>>> import numpy as np
>>> from numpy import linalg as LA
>>> np.set_printoptions(precision=2, suppress=True, linewidth=200)
>>> rng = np.random.default_rng(53736)
>>> idx = rng.integers(0, 2, 5)
>>> F = np.array([[1, 0, 0, 0, 3],
...     [1, 3, 3, 0, 1],
...     [2, 1, 1, 2, 2],
...     [3, 2, 0, 3, 3],
...     [0, 0, 1, 2, 0]]) * (idx[:, None] == idx)
>>> F
array([[1, 0, 0, 0, 3],
       [0, 3, 0, 0, 0],
       [2, 0, 1, 2, 2],
       [3, 0, 0, 3, 3],
       [0, 0, 1, 2, 0]])
>>> np.einsum("ii->", F)
np.int64(8)
>>> np.kron(np.eye(2, dtype=int), F)
array([[1, 0, 0, 0, 3, 0, 0, 0, 0, 0],
       [0, 3, 0, 0, 0, 0, 0, 0, 0, 0],
       [2, 0, 1, 2, 2, 0, 0, 0, 0, 0],
       [3, 0, 0, 3, 3, 0, 0, 0, 0, 0],
       [0, 0, 1, 2, 0, 0, 0, 0, 0, 0],
       [0, 0, 0, 0, 0, 1, 0, 0, 0, 3],
       [0, 0, 0, 0, 0, 0, 3, 0, 0, 0],
       [0, 0, 0, 0, 0, 2, 0, 1, 2, 2],
       [0, 0, 0, 0, 0, 3, 0, 0, 3, 3],
       [0, 0, 0, 0, 0, 0, 0, 1, 2, 0]])
>>> LA.eigvals(F)
array([ 5.53+0.j  , -0.64+1.58j, -0.64-1.58j,  0.75+0.j  ,  3.  +0.j  ])
>>> np.einsum("ij,ji->", F, F)
np.int64(36)
>>> idx = rng.permutation(5)
>>> idx
array([2, 0, 1, 3, 4])
>>> other = F[idx][:, idx]
>>> other
array([[1, 2, 0, 2, 2],
       [0, 1, 0, 0, 3],
       [0, 0, 3, 0, 0],
       [0, 3, 0, 3, 3],
       [1, 0, 0, 2, 0]])
>>> A = np.abs(np.array([[4, 9, 9, 5, 0, -3, 8],
...     [-6, 0, 9, -2, 9, 6, 1],
...     [1, 0, -6, -3, -7, 8, 9],
...     [3, -7, -1, 0, 0, 6, -4],
...     [5, 6, 3, -2, 8, -2, -2],
...     [-9, 8, 1, 0, 5, 8, -6],
...     [-3, 7, -6, 0, 7, 4, -5]])) + np.eye(7)
>>> A = A / A.sum(axis=1, keepdims=True)
>>> A
array([[0.13, 0.23, 0.23, 0.13, 0.  , 0.08, 0.21],
       [0.18, 0.03, 0.26, 0.06, 0.26, 0.18, 0.03],
       [0.03, 0.  , 0.2 , 0.09, 0.2 , 0.23, 0.26],
       [0.14, 0.32, 0.05, 0.05, 0.  , 0.27, 0.18],
       [0.17, 0.21, 0.1 , 0.07, 0.31, 0.07, 0.07],
       [0.24, 0.21, 0.03, 0.  , 0.13, 0.24, 0.16],
       [0.09, 0.21, 0.18, 0.  , 0.21, 0.12, 0.18]])
>>> # rows sum to 1
>>> np.sort(np.abs(LA.eigvals(A)))
array([0.16, 0.16, 0.17, 0.17, 0.19, 0.19, 1.  ])
>>> round(float(np.trace(A)), 2)
1.13
>>> round(np.abs(LA.eigvals(A)).max(), 2)
np.float64(1.0)
>>> LA.matrix_power(A, 4)
array([[0.14, 0.16, 0.16, 0.05, 0.18, 0.16, 0.15],
       [0.14, 0.16, 0.16, 0.06, 0.18, 0.16, 0.15],
       [0.14, 0.16, 0.16, 0.06, 0.18, 0.16, 0.15],
       [0.14, 0.16, 0.16, 0.06, 0.18, 0.16, 0.15],
       [0.14, 0.16, 0.16, 0.06, 0.18, 0.16, 0.15],
       [0.14, 0.16, 0.16, 0.06, 0.18, 0.16, 0.15],
       [0.14, 0.16, 0.16, 0.06, 0.18, 0.16, 0.15]])
>>> np.allclose(A @ A.T, A.T @ A)
False
